$ python -q
>>> import numpy as np
>>> from numpy import linalg as LA
>>> np.set_printoptions(precision=1, suppress=True, linewidth=100, floatmode="fixed")
>>> def rnd(a):
...     return np.round(a, 1) + 0
... 
>>> arr = np.loadtxt("m.csv", delimiter=",")
>>> arr
array([[2.0, 3.0, 1.0, 3.0, 0.0],
       [0.0, 2.0, 1.0, 1.0, 0.0],
       [0.0, 0.0, 0.0, 3.0, 2.0],
       [0.0, 0.0, 0.0, 1.0, 1.0],
       [0.0, 0.0, 0.0, 0.0, 1.0]])
>>> # null space of dimension 1
>>> arr[1] @ arr[3]
np.float64(1.0)
>>> rnd(LA.norm(arr, 1)), rnd(LA.norm(arr, np.inf))
(np.float64(8.0), np.float64(9.0))
>>> rnd(LA.norm(arr[1], 1)), rnd(LA.norm(arr[1], np.inf))
(np.float64(4.0), np.float64(2.0))
>>> rnd(LA.norm(arr, "nuc"))
np.float64(10.8)
>>> rnd(LA.norm(arr, axis=0))
array([2.0, 3.6, 1.4, 4.5, 2.4])
>>> Q, _ = LA.qr(np.array([[0.7, -1.2, -0.3],
...     [-0.7, 0.7, -0.2],
...     [1.1, 1.1, 2.2],
...     [0.0, 1.1, 0.9]]))
>>> feats = Q @ Q.T
>>> rnd(feats)
array([[ 0.9, -0.2, -0.1,  0.1],
       [-0.2,  0.4, -0.2,  0.4],
       [-0.1, -0.2,  0.9,  0.1],
       [ 0.1,  0.4,  0.1,  0.8]])
>>> # a projection of rank 3
>>> left, sigma, VT = LA.svd(feats)
>>> np.argmax(sigma[:-1] / (sigma[1:] + 1e-6)) + 1
np.int64(3)
>>> Y = left[:, :3] @ np.diag(sigma[:3]) @ VT[:3]
>>> rnd(LA.norm(feats - Y, 2)), rnd(sigma[3])
(np.float64(0.0), np.float64(0.0))
>>> LA.matrix_rank(Y)
np.int64(3)
>>> LA.matrix_rank(feats, rtol=0.05)
np.int64(3)
>>> rnd(np.abs(feats - Y).max())
np.float64(0.0)
>>> rnd(Y)
array([[ 0.9, -0.2, -0.1,  0.1],
       [-0.2,  0.4, -0.2,  0.4],
       [-0.1, -0.2,  0.9,  0.1],
       [ 0.1,  0.4,  0.1,  0.8]])
>>> x = np.array([8, 8, 5, 0])
>>> LA.norm(feats @ x) <= LA.norm(feats, 2) * LA.norm(x) + 1e-9
np.True_
>>> rnd(feats * x)
array([[ 7.3, -1.8, -0.4,  0.0],
       [-1.8,  3.3, -1.2,  0.0],
       [-0.7, -1.9,  4.5,  0.0],
       [ 1.1,  3.0,  0.7,  0.0]])
>>> rnd(np.einsum("ij,j->i", feats, x))
array([5.1, 0.3, 1.9, 4.8])
>>> rnd(feats @ x)
array([5.1, 0.3, 1.9, 4.8])
>>> rnd(feats @ (2 * x))
array([10.2,  0.6,  3.9,  9.6])
>>> cov = arr.T @ arr
>>> np.diag(cov)
array([ 4.0, 13.0,  2.0, 20.0,  6.0])
>>> rnd(LA.svd(arr, compute_uv=False) ** 2)
array([33.1, 10.0,  1.3,  0.5,  0.0])
>>> np.trace(cov), (arr ** 2).sum()
(np.float64(45.0), np.float64(45.0))
>>> LA.matrix_rank(cov)
np.int64(4)
>>> rnd(LA.eigvalsh(cov)[::-1])
array([33.1, 10.0,  1.3,  0.5,  0.0])
>>> cov
array([[ 4.0,  6.0,  2.0,  6.0,  0.0],
       [ 6.0, 13.0,  5.0, 11.0,  0.0],
       [ 2.0,  5.0,  2.0,  4.0,  0.0],
       [ 6.0, 11.0,  4.0, 20.0,  7.0],
       [ 0.0,  0.0,  0.0,  7.0,  6.0]])
>>> r0, g = cov[3], cov[2]
>>> r0 @ r0
np.float64(622.0)
>>> pr = (r0 @ g) / (r0 @ r0) * r0
>>> LA.matrix_rank(np.outer(r0, g))
np.int64(1)
>>> np.outer(r0, g)
array([[ 12.0,  30.0,  12.0,  24.0,   0.0],
       [ 22.0,  55.0,  22.0,  44.0,   0.0],
       [  8.0,  20.0,   8.0,  16.0,   0.0],
       [ 40.0, 100.0,  40.0,  80.0,   0.0],
       [ 14.0,  35.0,  14.0,  28.0,   0.0]])
>>> rnd(feats.reshape(2, -1))
array([[ 0.9, -0.2, -0.1,  0.1, -0.2,  0.4, -0.2,  0.4],
       [-0.1, -0.2,  0.9,  0.1,  0.1,  0.4,  0.1,  0.8]])
>>> rnd(feats.reshape(-1, 2))
array([[ 0.9, -0.2],
       [-0.1,  0.1],
       [-0.2,  0.4],
       [-0.2,  0.4],
       [-0.1, -0.2],
       [ 0.9,  0.1],
       [ 0.1,  0.4],
       [ 0.1,  0.8]])
>>> rnd(feats.ravel(order="F"))
array([ 0.9, -0.2, -0.1,  0.1, -0.2,  0.4, -0.2,  0.4, -0.1, -0.2,  0.9,  0.1,  0.1,  0.4,  0.1,
        0.8])
>>> t3 = feats.reshape(4, 2, -1)
>>> rnd(t3.sum(axis=1))
array([[ 0.8, -0.1],
       [-0.5,  0.8],
       [ 0.8, -0.1],
       [ 0.3,  1.1]])
>>> rnd(t3[:, 0])
array([[ 0.9, -0.2],
       [-0.2,  0.4],
       [-0.1, -0.2],
       [ 0.1,  0.4]])
>>> np.einsum("ihd,jhd->hij", t3, t3).shape
(2, 4, 4)
>>> rnd(t3.transpose(1, 0, 2))
array([[[ 0.9, -0.2],
        [-0.2,  0.4],
        [-0.1, -0.2],
        [ 0.1,  0.4]],

       [[-0.1,  0.1],
        [-0.2,  0.4],
        [ 0.9,  0.1],
        [ 0.1,  0.8]]])
>>> W2 = np.array([[3, 6, 7, 0], [9, 9, 8, 0], [2, 9, 9, 3], [4, 0, 6, 5]])
>>> rng = np.random.default_rng(9234)
>>> F = (rng.random((20, 4)) < 0.25) @ W2
>>> F
array([[ 0,  0,  0,  0],
       [ 0,  0,  0,  0],
       [ 0,  0,  0,  0],
       [13,  9, 14,  5],
       [ 0,  0,  0,  0],
       [ 2,  9,  9,  3],
       [ 9,  9,  8,  0],
       [ 0,  0,  0,  0],
       [ 0,  0,  0,  0],
       [ 3,  6,  7,  0],
       [ 0,  0,  0,  0],
       [ 4,  0,  6,  5],
       [11, 18, 17,  3],
       [ 7,  6, 13,  5],
       [ 0,  0,  0,  0],
       [13,  9, 14,  5],
       [ 0,  0,  0,  0],
       [ 4,  0,  6,  5],
       [ 6,  9, 15,  8],
       [ 0,  0,  0,  0]])
>>> # rows 0 and 1 are equal
>>> cov = np.cov(F, rowvar=False)
>>> rnd(np.corrcoef(F.T))
array([[1.0, 0.8, 0.9, 0.7],
       [0.8, 1.0, 0.9, 0.5],
       [0.9, 0.9, 1.0, 0.8],
       [0.7, 0.5, 0.8, 1.0]])
>>> np.argwhere(np.triu(np.abs(np.corrcoef(F.T)) > 0.8, 1))
array([[0, 1],
       [0, 2],
       [1, 2],
       [2, 3]])
>>> rnd(np.corrcoef(F[:, 1], F[:, 0])[0, 1])
np.float64(0.8)
>>> np.argsort(-F.std(axis=0).round(6), kind="stable")
array([2, 1, 0, 3])
>>> rnd(np.polyfit(F[:, 1], F[:, 0], 1))
array([0.7, 0.9])
>>> x = np.array([-3, -2, -1, -3])
>>> rnd(LA.eigvalsh(2 * feats - np.eye(4)))
array([-1.0,  1.0,  1.0,  1.0])
>>> rnd(feats @ x)
array([-2.6, -1.0, -0.6, -3.6])
>>> rnd(np.eye(4) - feats)
array([[ 0.1,  0.2,  0.1, -0.1],
       [ 0.2,  0.6,  0.2, -0.4],
       [ 0.1,  0.2,  0.1, -0.1],
       [-0.1, -0.4, -0.1,  0.2]])
>>> rnd(np.trace(feats))
np.float64(3.0)
>>> cen = F - F.mean(axis=0)
>>> left, sigma, VT = LA.svd(cen, full_matrices=False)
>>> rnd(cen.mean(axis=0))
array([0.0, 0.0, 0.0, 0.0])
>>> rnd(sigma ** 2 / (sigma ** 2).sum())
array([0.9, 0.1, 0.0, 0.0])
>>> np.searchsorted(np.cumsum(sigma ** 2) / (sigma ** 2).sum(), 0.9) + 1
np.int64(2)
>>> LA.matrix_rank(cen)
np.int64(4)
>>> rnd(np.abs(VT[-1]))
array([0.1, 0.4, 0.6, 0.7])
>>> rnd(VT[0] * np.sign(VT[0, np.abs(VT[0]).argmax()]))
array([0.5, 0.5, 0.7, 0.2])
>>> rnd((sigma ** 2).sum() ** 2 / (sigma ** 4).sum())
np.float64(1.2)
>>> np.abs(VT[0]).argmax()
np.int64(2)
>>> rnd(sigma)
array([40.1, 11.2,  8.2,  2.1])
>>> Y = np.c_[F[:, :1] @ np.array([[0]]), np.array([-4, 2, -4, 1, -3, -2, 0, 4, 5, 3, 5, -4, 5, -3, -3, 0, 3, 1, -1, 4])]
>>> Y
array([[ 0, -4],
       [ 0,  2],
       [ 0, -4],
       [ 0,  1],
       [ 0, -3],
       [ 0, -2],
       [ 0,  0],
       [ 0,  4],
       [ 0,  5],
       [ 0,  3],
       [ 0,  5],
       [ 0, -4],
       [ 0,  5],
       [ 0, -3],
       [ 0, -3],
       [ 0,  0],
       [ 0,  3],
       [ 0,  1],
       [ 0, -1],
       [ 0,  4]])
>>> LA.matrix_rank(np.c_[F, Y])
np.int64(5)
>>> rnd(LA.lstsq(F, Y[:, 0])[0])
array([0.0, 0.0, 0.0, 0.0])
>>> LA.matrix_rank(Y)
np.int64(1)
>>> np.count_nonzero(F)
np.int64(36)
>>> F.sum(axis=0)
array([ 72,  75, 109,  39])
>>> LA.matrix_rank(F)
np.int64(4)
>>> rnd(F.mean(axis=0))
array([3.6, 3.8, 5.4, 2.0])
>>> rnd(LA.norm(F))
np.float64(54.9)
>>> A = np.load("w.npy")
>>> A
array([[-4.9, -0.8],
       [-0.8,  4.9]])
>>> hat = np.triu(np.array([[1, 5], [-4, 9]]), 1) + np.eye(2)
>>> Y = hat @ A @ LA.inv(hat)
>>> Y
array([[-8.9, 68.2],
       [-0.8,  8.9]])
>>> hat @ A - A @ hat
array([[-4.0, 49.0],
       [ 0.0,  4.0]])
>>> LA.matrix_rank(Y)
np.int64(2)
>>> np.trace(Y), np.trace(A)
(np.float64(0.0), np.float64(0.0))
>>> def softmax(z):
...     e = np.exp(z - z.max(axis=-1, keepdims=True))
...     return e / e.sum(axis=-1, keepdims=True)
... 
>>> rnd(softmax(10 * Y[1]))
array([0.0, 1.0])
>>> S = Y @ Y.T / np.sqrt(2)
>>> rnd(softmax(S + np.triu(np.full(S.shape, -np.inf), 1)))
array([[1.0, 0.0],
       [1.0, 0.0]])
>>> softmax(S).round(6).argmax(axis=1)
array([0, 0])
>>> softmax(S)[1] @ Y
array([-8.9, 68.2])
>>> x = np.array([0, 3])
>>> h1 = np.maximum(A @ x, 0)
>>> np.maximum(A @ (3 * x), 0)
array([ 0.0, 44.1])
>>> np.flatnonzero(h1 > 1e-9)
array([1])
>>> rnd(A.T @ h1)
array([-11.8,  72.0])
>>> rnd(np.tanh(A @ x))
array([-1.0,  1.0])
>>> rnd(np.poly(A))
array([  1.0,   0.0, -24.6])
>>> rnd(LA.det(A.T))
np.float64(-24.7)
>>> np.einsum("ii->", A)
np.float64(0.0)
>>> rnd(LA.eigvals(A).sum().real)
np.float64(0.0)
>>> rnd(LA.det(2 * A)), rnd(LA.det(A))
(np.float64(-98.6), np.float64(-24.7))
>>> np.kron(np.eye(2, dtype=int), A)
array([[-4.9, -0.8, -0.0, -0.0],
       [-0.8,  4.9, -0.0,  0.0],
       [-0.0, -0.0, -4.9, -0.8],
       [-0.0,  0.0, -0.8,  4.9]])
>>> rnd(LA.eigvals(A))
array([-5.0,  5.0])
>>> E = np.load("arr.npy")
>>> E
array([[  8,  -3,   0,  -6,   7],
       [-16,   6,   0,  12, -14],
       [  0,   0,   0,   0,   0]])
>>> left, sigma, VT = LA.svd(E)
>>> np.argmax(sigma[:-1] / (sigma[1:] + 1e-6)) + 1
np.int64(1)
>>> Y = left[:, :1] @ np.diag(sigma[:1]) @ VT[:1]
>>> rnd(LA.norm(E - Y, 2)), rnd(sigma[1])
(np.float64(0.0), np.float64(0.0))
>>> LA.matrix_rank(Y)
np.int64(1)
>>> rnd(E @ LA.pinv(E) @ E)
array([[  8.0,  -3.0,   0.0,  -6.0,   7.0],
       [-16.0,   6.0,   0.0,  12.0, -14.0],
       [  0.0,   0.0,   0.0,   0.0,   0.0]])
>>> LA.lstsq(E[:-1].T, E[-1])[2]
np.int32(1)
>>> np.abs(np.diag(LA.qr(E)[1])) > 1e-9
array([ True, False, False])
>>> rnd(LA.norm(E, 2) / LA.norm(E))
np.float64(1.0)
>>> LA.cond(E) > 100
np.True_
>>> t3 = np.stack([E, -2 * E, E[::-1]])
>>> (t3 @ E.T).shape
(3, 3, 3)
>>> rnd(LA.norm(t3, axis=(1, 2)))
array([28.1, 56.2, 28.1])
>>> LA.matrix_rank(t3)
array([1, 1, 1])
>>> X = np.array([[1.2, -1.1, 1.5, 2.0],
...     [2.1, -0.9, -1.9, 0.4],
...     [-1.5, 2.3, 0.6, -1.0],
...     [0.1, 2.3, 1.4, 1.3],
...     [-2.3, -1.0, 0.3, -1.7],
...     [0.4, -1.4, 0.1, -2.6],
...     [2.6, 0.3, 0.4, -1.5],
...     [2.7, 0.0, -0.8, -1.1],
...     [0.2, -0.4, 3.0, 0.0],
...     [-2.0, -0.8, 1.0, -1.8],
...     [-0.9, 0.1, -2.2, -1.8],
...     [-0.5, 1.8, 2.3, 0.0],
...     [-2.0, 0.0, -1.6, 1.5],
...     [-1.7, -1.7, -1.5, -0.9]])
>>> Q, evecs = LA.qr(X[:, :1])[0], LA.qr(X[:, 1:])[0]
>>> sigma = LA.svd(Q.T @ evecs, compute_uv=False)
>>> rnd(np.degrees(np.arccos(sigma.clip(0, 1))))
array([81.7])
>>> rnd(LA.norm(Q @ Q.T - evecs @ evecs.T, 2))
np.float64(1.0)
>>> x = np.array([3, 1, 0, 2, 1])
>>> (E @ x).argmax()
np.int64(0)
>>> E @ np.eye(5)[4]
array([  7.0, -14.0,   0.0])
>>> np.sign((E @ x).round(6))
array([ 1, -1,  0])
>>> LA.norm(E @ x) <= LA.norm(E, 2) * LA.norm(x) + 1e-9
np.True_
>>> E @ x
array([ 16, -32,   0])
>>> W2 = X[[13, 3]].astype(float)
>>> for _ in range(7):
...     labels = LA.norm(X[:, None] - W2, axis=-1).argmin(axis=1)
...     W2 = np.array([X[labels == j].mean(axis=0) for j in range(2)])
... 
>>> labels
array([1, 0, 1, 1, 0, 0, 1, 1, 1, 0, 0, 1, 0, 0])
>>> np.abs(W2[1] - W2[0]).argmax()
np.int64(2)
